$ python3 -q
>>> import numpy as np
>>> np.set_printoptions(suppress=True, linewidth=100)
>>> tidy = lambda a: np.round(a, 3) + 0
>>> F = np.loadtxt("layer19.csv", delimiter=",")
>>> F
array([[ 0.,  3., -6.],
       [ 3.,  0.,  0.],
       [-6.,  0.,  0.]])
>>> # symmetric
>>> np.argsort(-np.linalg.norm(F, axis=0).round(6), kind="stable")[:3]
array([0, 2, 1])
>>> tidy(np.linalg.norm(F, 2) / np.linalg.norm(F))
np.float64(0.707)
>>> ev, vecs = np.linalg.eigh(F)
>>> np.unique(ev.round(6) + 0, return_counts=True)[1]
array([1, 1, 1])
>>> tidy(np.abs(vecs[:, -1]))
array([0.707, 0.316, 0.632])
>>> tidy(vecs.T @ vecs)
array([[1., 0., 0.],
       [0., 1., 0.],
       [0., 0., 1.]])
>>> tidy(vecs @ np.diag(ev) @ vecs.T)
array([[ 0.,  3., -6.],
       [ 3.,  0.,  0.],
       [-6.,  0.,  0.]])
>>> ev.sum(), np.trace(F)
(np.float64(0.0), np.float64(0.0))
>>> tidy(vecs.T @ F @ vecs)
array([[-6.708,  0.   ,  0.   ],
       [ 0.   ,  0.   ,  0.   ],
       [ 0.   ,  0.   ,  6.708]])
>>> tidy(np.linalg.svd(F, compute_uv=False))
array([6.708, 6.708, 0.   ])
>>> arr = np.load("w.npy")
>>> arr
array([[ 3,  2,  3,  2,  3,  2],
       [ 3,  2,  3,  2,  3,  2],
       [ 3, -2,  3, -2,  3, -2],
       [ 3,  2,  3,  2,  3,  2],
       [ 3,  2,  3,  2,  3,  2],
       [ 3, -2,  3, -2,  3, -2]])
>>> # null space of dimension 4
>>> np.linalg.cond(arr) > 100
np.True_
>>> tidy(np.linalg.norm(arr, 2) / np.linalg.norm(arr))
np.float64(0.864)
>>> feats = np.load("block1.npy")
>>> feats
array([[1, 0],
       [1, 1]])
>>> # triangular, det is the product of the diagonal
>>> tidy(np.linalg.norm(feats, 1)), tidy(np.linalg.norm(feats, np.inf))
(np.float64(2.0), np.float64(2.0))
